In [1]: import numpy as np

In [2]: np.set_printoptions(precision=2, suppress=True, linewidth=200)

In [3]: F = np.load("layer1.npy")

In [4]: F
Out[4]: 
array([[ 6,  0,  6],
       [ 0, -2, -3],
       [ 6, -3, -4]])

In [5]: # symmetric, so the eigenvalues are real

In [6]: x0 = np.array([-5, -2, 5])

In [7]: target = F @ x0

In [8]: print(target)
[  0 -11 -44]

In [9]: np.round(np.linalg.solve(F.T, F[1]), 2) + 0
Out[9]: array([0., 1., 0.])

In [10]: print(np.linalg.solve(F, F[:, 2]))
[ 0. -0.  1.]

In [11]: np.linalg.solve(F, target)
Out[11]: array([-5., -2.,  5.])

In [12]: print(np.linalg.solve(F, -1 * target))
[ 5.  2. -5.]

In [13]: w, vecs = np.linalg.eigh(F)

In [14]: np.abs(vecs[:, -1])
Out[14]: array([0.89, 0.12, 0.44])

In [15]: np.unique(w.round(6) + 0, return_counts=True)[1]
Out[15]: array([1, 1, 1])

In [16]: np.round(vecs.T @ vecs, 2) + 0
Out[16]: 
array([[1., 0., 0.],
       [0., 1., 0.],
       [0., 0., 1.]])

In [17]: np.round(vecs.T @ F @ vecs, 2) + 0
Out[17]: 
array([[-8.05,  0.  ,  0.  ],
       [ 0.  , -0.91,  0.  ],
       [ 0.  ,  0.  ,  8.96]])

In [18]: w, vecs = np.linalg.eig(F)

In [19]: print(np.round(F @ vecs[:, 0] - w[0] * vecs[:, 0], 2) + 0)
[0. 0. 0.]

In [20]: np.sort(np.linalg.eigvals(F @ F))
Out[20]: array([ 0.84, 64.8 , 80.36])

In [21]: round(float(np.prod(w)), 2)
Out[21]: 66.0

In [22]: w
Out[22]: array([ 8.96, -8.05, -0.91])

In [23]: np.sort(np.linalg.eigvals(F.T))
Out[23]: array([-8.05, -0.91,  8.96])

In [24]: O, vecs = np.linalg.qr(F[:, :2])[0], np.linalg.qr(F[:, 2:])[0]

In [25]: sig = np.linalg.svd(O.T @ vecs, compute_uv=False)

In [26]: round(np.linalg.norm(O @ O.T - vecs @ vecs.T, 2), 2)
Out[26]: np.float64(1.0)

In [27]: (sig > 0.9).sum()
Out[27]: np.int64(1)

In [28]: print(sig)
[0.94]

In [29]: np.degrees(np.arccos(sig.clip(0, 1)))
Out[29]: array([19.97])

In [30]: O, _ = np.linalg.qr(np.array([[1.2, 0.3, 0.1], [-0.1, 2.0, -0.9], [-0.5, 1.5, -1.0]]))

In [31]: A = 2 * O

In [32]: print(A)
[[-1.84 -0.58  0.53]
 [ 0.15 -1.59 -1.21]
 [ 0.77 -1.07  1.5 ]]

In [33]: np.linalg.svd(A, compute_uv=False)
Out[33]: array([2., 2., 2.])

In [34]: print(np.round(A.T @ A, 2) + 0)
[[4. 0. 0.]
 [0. 4. 0.]
 [0. 0. 4.]]

In [35]: np.linalg.pinv(A)
Out[35]: 
array([[-0.46,  0.04,  0.19],
       [-0.14, -0.4 , -0.27],
       [ 0.13, -0.3 ,  0.38]])

In [36]: blk = np.stack([A, -1 * A, A[::-1]])

In [37]: blk.sum(axis=0)
Out[37]: 
array([[ 0.77, -1.07,  1.5 ],
       [ 0.15, -1.59, -1.21],
       [-1.84, -0.58,  0.53]])

In [38]: print(blk.shape)
(3, 3, 3)

In [39]: np.linalg.matrix_rank(blk.reshape(3, -1))
Out[39]: np.int64(2)
